$ python3 -q
>>> import numpy as np
>>> import numpy.linalg as la
>>> np.set_printoptions(suppress=True, linewidth=120)
>>> M = np.load("a.npy")
>>> M
array([[-70,   0,   0,   2],
       [  1, -87,   3,   0],
       [  1,   0, -67,   1],
       [  1,   2,   2, -10]])
>>> blk = np.stack([M, 2 * M, M[::-1]])
>>> blk.sum(axis=0)
array([[-209,    2,    2,   -4],
       [   4, -261,  -58,    1],
       [   4,  -87, -198,    3],
       [ -67,    6,    6,  -28]])
>>> np.einsum("bij,cij->bc", blk, blk)
array([[17083, 34166,  -580],
       [34166, 68332, -1160],
       [ -580, -1160, 17083]])
>>> blk.shape
(3, 4, 4)
>>> la.matrix_rank(blk)
array([4, 4, 4])
>>> x0 = np.array([-3, 7, -8, -8])
>>> y = M @ x0
>>> b, lr = np.zeros(4), 1 / la.norm(M, 2) ** 2
>>> for i in range(60):
...     b -= lr * M.T @ (M @ b - y)
...     if i % 10 == 0: print(i, round(la.norm(M @ b - y), 1))
... 
0 224.9
10 70.7
20 62.1
30 54.5
40 47.8
50 42.0
>>> round(float(la.cond(M)), 1)
8.8
>>> ev, V = la.eig(M)
>>> ev.round(1)
array([ -9.9, -70. , -67.1, -87. ])
>>> np.round(np.sort(la.eigvals(M.T)), 1)
array([-87. , -70. , -67.1,  -9.9])
>>> np.round(M @ V[:, 0] - ev[0] * V[:, 0], 1) + 0
array([0., 0., 0., 0.])
>>> out = np.array([[-2, -1], [-2, 1], [1, 1], [-2, 1]])
>>> np.einsum("ik,kj->ij", M, out)
array([[136,  72],
       [175, -85],
       [-71, -67],
       [ 16,  -7]])
>>> M @ out
array([[136,  72],
       [175, -85],
       [-71, -67],
       [ 16,  -7]])
>>> la.matrix_rank(M @ out)
np.int64(2)
>>> np.einsum("ik,kj->ji", M, out)
array([[136, 175, -71,  16],
       [ 72, -85, -67,  -7]])
>>> np.einsum("ij->j", M)
array([-67, -85, -62,  -7])
>>> out.T @ M.T
array([[136, 175, -71,  16],
       [ 72, -85, -67,  -7]])
>>> F = np.load("layer2.npy")
>>> F
array([[ 0.1,  0. ,  0.9, -1.5, -1.1, -1.2,  0.8, -2.1],
       [ 0. , -2. , -0.1, -1.3,  0.9,  2.1,  1.3,  0.9],
       [ 1. , -5.5,  0.7, -0.2, -0.4,  0.1,  1.2,  0.6],
       [ 0.6,  1.5,  2.1, -0.2,  1.5, -3.6,  2.2,  0.2]])
>>> rng = np.random.default_rng(570)
>>> out = F + rng.integers(-2, 3, (4, 2)) @ rng.integers(-2, 3, (2, 8))
>>> out.round(1)
array([[ 3.1,  2. , -3.1, -4.5,  0.9, -0.2, -0.2, -1.1],
       [-2. ,  2. , -0.1,  0.7,  0.9,  8.1,  7.3,  2.9],
       [-1. , -5.5,  2.7,  1.8, -1.4,  1.1,  3.2,  0.6],
       [-3.4,  1.5,  6.1,  3.8, -0.5, -1.6,  6.2,  0.2]])
>>> np.round(out - F, 1)
array([[ 3.,  2., -4., -3.,  2.,  1., -1.,  1.],
       [-2.,  4.,  0.,  2.,  0.,  6.,  6.,  2.],
       [-2.,  0.,  2.,  2., -1.,  1.,  2.,  0.],
       [-4.,  0.,  4.,  4., -2.,  2.,  4.,  0.]])
>>> np.abs(out - F).sum(axis=1)
array([17., 22., 10., 20.])
>>> la.matrix_rank(out - F, tol=1e-8)
np.int64(2)
